$ python3 -q
>>> import numpy as np
>>> np.set_printoptions(precision=1, suppress=True, linewidth=100)
>>> E = np.load("data.npy")
>>> E
array([[ 0,  0,  1],
       [ 0,  0, -2],
       [ 0,  0,  2]])
>>> # rows and columns are dependent
>>> np.linalg.matrix_rank(E, rtol=0.1)
np.int64(1)
>>> np.linalg.cond(E) > 100
np.True_
>>> round(float(np.linalg.norm(E, 2) / np.linalg.norm(E)), 1)
1.0
>>> [round(float(x), 1) for x in np.linalg.svd(E, compute_uv=False)[:3]]
[3.0, 0.0, 0.0]
>>> np.linalg.eigvals(E)
array([0., 0., 2.])
>>> rank = np.linalg.matrix_rank(E)
>>> rank
np.int64(1)
>>> ns = np.linalg.svd(E)[2][rank:].T
>>> [int(np.linalg.matrix_rank(E[:, :j + 1])) for j in range(3)]
[0, 0, 1]
>>> ns @ ns.T
array([[1., 0., 0.],
       [0., 1., 0.],
       [0., 0., 0.]])
>>> Uu, s, vt = np.linalg.svd(E)
>>> s
array([3., 0., 0.])
>>> np.argmax(s[:-1] / (s[1:] + 1e-6)) + 1
np.int64(1)
>>> out = Uu[:, :1] @ np.diag(s[:1]) @ vt[:1]
>>> np.linalg.matrix_rank(out)
np.int64(1)
>>> np.linalg.matrix_rank(E, rtol=0.05)
np.int64(1)
>>> round(np.abs(E - out).max(), 1)
np.float64(0.0)
>>> round(np.linalg.norm(E - out, 2), 1), s[1]
(np.float64(0.0), np.float64(0.0))
>>> np.round(np.linalg.norm(E - out) / np.linalg.norm(E), 1)
np.float64(0.0)
>>> A = np.array([[1, 0, 5, 5], [5, 1, 4, 9], [0, 3, 1, 5], [2, 7, 2, 5]])
>>> A[1] @ A[0]
np.int64(70)
>>> np.round(np.linalg.norm(A[1] - A[0]), 1)
np.float64(5.8)
>>> round(float(np.linalg.norm(A[1], 1)), 1), np.round(np.linalg.norm(A[1], np.inf), 1)
(19.0, np.float64(9.0))
>>> round(float(np.linalg.norm(A, "nuc")), 1)
26.4
>>> round(float(np.linalg.norm(A, 1)), 1), np.round(np.linalg.norm(A, np.inf), 1)
(24.0, np.float64(19.0))
>>> round(np.linalg.norm(A) ** 2 / np.linalg.norm(A, 2) ** 2, 1)
np.float64(1.2)
>>> np.linalg.norm(A, axis=1).argmax()
np.int64(1)
>>> f = np.array([2, 1, 3, 3])
>>> out = A + np.outer(f, np.eye(4)[2])
>>> np.linalg.matrix_rank(np.linalg.inv(out) - np.linalg.inv(A), tol=1e-8)
np.int64(1)
>>> np.linalg.matrix_rank(out - A)
np.int64(1)
>>> out
array([[1., 0., 7., 5.],
       [5., 1., 5., 9.],
       [0., 3., 4., 5.],
       [2., 7., 5., 5.]])
>>> Q, vecs = np.linalg.qr(A[:, :1])[0], np.linalg.qr(A[:, 1:])[0]
>>> s = np.linalg.svd(Q.T @ vecs, compute_uv=False)
>>> np.round(np.linalg.norm(Q @ Q.T - vecs @ vecs.T, 2), 1)
np.float64(1.0)
>>> P = np.triu(np.array([[-1, 0, -6], [5, 1, -6], [1, 8, 6]]), 1) + np.eye(3)
>>> out = P @ E @ np.linalg.inv(P)
>>> np.linalg.matrix_rank(out)
np.int64(1)
>>> out
array([[  0.,   0., -11.],
       [  0.,   0., -14.],
       [  0.,   0.,   2.]])
>>> np.allclose(out[:-1].T @ np.linalg.lstsq(out[:-1].T, out[-1])[0], out[-1])
True
>>> round(np.trace(np.linalg.pinv(out) @ out), 1)
np.float64(1.0)
>>> mat = np.array([[10.8, 7.6], [-1.3, -15.8], [-8.9, 9.5]])
>>> mat
array([[ 10.8,   7.6],
       [ -1.3, -15.8],
       [ -8.9,   9.5]])
>>> P = mat @ np.linalg.solve(mat.T @ mat, mat.T)
>>> np.round((np.eye(3) - P) @ mat, 1) + 0
array([[0., 0.],
       [0., 0.],
       [0., 0.]])
>>> np.round(np.linalg.eigvalsh(P), 1) + 0
array([0., 1., 1.])
>>> vec = np.array([3, 3])
>>> target = mat @ vec
>>> np.linalg.lstsq(mat, target)[0]
array([3., 3.])
>>> rng = np.random.default_rng(83)
>>> target = target + 0.1 * rng.normal(size=3)
>>> target
array([ 55.1, -51.3,   1.8])
>>> b, *_ = np.linalg.lstsq(mat, target)
>>> round(float(np.linalg.norm(target - mat @ b)), 1)
0.1
>>> np.round(mat.T @ (target - mat @ b), 1) + 0
array([0., 0.])
>>> vec = np.array([-2, -2])
>>> target = mat @ vec
>>> b, lr = np.zeros(2), 1 / np.linalg.norm(mat, 2) ** 2
>>> for i in range(30):
...     b -= lr * mat.T @ (mat @ b - target)
...     if i % 5 == 0: print(i, round(np.linalg.norm(mat @ b - target), 1))
... 
0 12.9
5 0.4
10 0.0
15 0.0
20 0.0
25 0.0
>>> round(float(np.linalg.cond(mat)), 1)
1.4
>>> b
array([-2., -2.])
>>> m1 = np.load("test6.npy")
>>> m1
array([[ 1.1,  1.9,  1. ],
       [ 0.9,  1.8,  1. ],
       [ 1.1,  1.9,  0.9],
       [ 1. ,  1.9,  1.1],
       [ 0.9,  1.9,  0.8],
       [ 1.1,  2.2,  0.9],
       [ 1. ,  2. ,  1. ],
       [ 0.9,  2. ,  1. ],
       [-0.1,  0.9,  1.2],
       [ 0. ,  1.1,  1.1],
       [ 0. ,  1. ,  1.2],
       [-0.1,  1. ,  1.1],
       [ 0.1,  1. ,  1. ],
       [ 0. ,  0.9,  1. ],
       [-0.1,  0.9,  1. ],
       [ 0.1,  1.2,  0.9]])
>>> vec = np.array([-2, 0, 2])
>>> m1 @ vec
array([-0.2,  0.2, -0.4,  0.2, -0.2, -0.4,  0. ,  0.2,  2.6,  2.2,  2.4,  2.4,  1.8,  2. ,  2.2,
        1.6])
>>> m1 @ (2 * vec)
array([-0.4,  0.4, -0.8,  0.4, -0.4, -0.8,  0. ,  0.4,  5.2,  4.4,  4.8,  4.8,  3.6,  4. ,  4.4,
        3.2])
>>> (m1 @ vec).argmax()
np.int64(8)
>>> np.sign((m1 @ vec).round(6))
array([-1.,  1., -1.,  1., -1., -1.,  0.,  1.,  1.,  1.,  1.,  1.,  1.,  1.,  1.,  1.])
>>> np.linalg.norm(m1 @ vec) <= np.linalg.norm(m1, 2) * np.linalg.norm(vec) + 1e-9
np.True_
>>> Xs = m1 - m1.mean(axis=0)
>>> Uu, s, vt = np.linalg.svd(Xs, full_matrices=False)
>>> np.linalg.matrix_rank(Xs)
np.int64(3)
>>> round((s ** 2).sum() ** 2 / (s ** 4).sum(), 1)
np.float64(1.1)
>>> np.round(s ** 2 / (s ** 2).sum(), 1) + 0
array([1., 0., 0.])
>>> np.abs(vt[0]).argmax()
np.int64(0)
>>> vt[0] * np.sign(vt[0, np.abs(vt[0]).argmax()])
array([ 0.7,  0.7, -0.1])
>>> X = np.array([[5, 6, 7, 8], [9, 10, 11, 12], [13, 14, 15, 16], [17, 18, 19, 20]])
>>> # null space of dimension 2
>>> Uu, s, vt = np.linalg.svd(X)
>>> s.round(1) + 0
array([53.3,  1.5,  0. ,  0. ])
>>> np.argmax(s[:-1] / (s[1:] + 1e-6)) + 1
np.int64(2)
>>> out = Uu[:, :2] @ np.diag(s[:2]) @ vt[:2]
>>> round(float(np.linalg.norm(X - out, 2)), 1), np.round(s[2], 1)
(0.0, np.float64(0.0))
>>> round(np.linalg.norm(X - out) / np.linalg.norm(X), 1)
np.float64(0.0)
>>> np.linalg.matrix_rank(X, rtol=0.05)
np.int64(1)
>>> np.linalg.matrix_rank(out)
np.int64(2)
>>> data = np.loadtxt("w.csv", delimiter=",")
>>> data.round(1) + 0
array([[ 0. ,  0.1,  1. ],
       [ 0.1,  1. , -0.1],
       [ 1. , -0.1,  0. ]])
>>> # symmetric
>>> w, vecs = np.linalg.eig(data)
>>> np.sort(np.linalg.eigvals(np.linalg.inv(data)))
array([-1.,  1.,  1.])
>>> np.sort(np.linalg.eigvals(data @ data))
array([1., 1., 1.])
>>> np.sort(np.linalg.eigvals(data.T))
array([-1.,  1.,  1.])
>>> M = np.array([[0, 1, 1], [1, 0, 1], [1, 1, 0]])
>>> # symmetric
>>> w, vecs = np.linalg.eigh(M)
>>> vec = np.array([1, 9, 8])
>>> vecs * np.maximum(w, 0) @ vecs.T
array([[0.7, 0.7, 0.7],
       [0.7, 0.7, 0.7],
       [0.7, 0.7, 0.7]])
>>> np.linalg.eigvalsh(M[1:, 1:])
array([-1.,  1.])
>>> vecs * np.abs(w) @ vecs.T
array([[1.3, 0.3, 0.3],
       [0.3, 1.3, 0.3],
       [0.3, 0.3, 1.3]])
>>> round(vec @ M @ vec / (vec @ vec), 1), np.round(w[0], 1), round(float(w[-1]), 1)
(np.float64(1.2), np.float64(-1.0), 2.0)
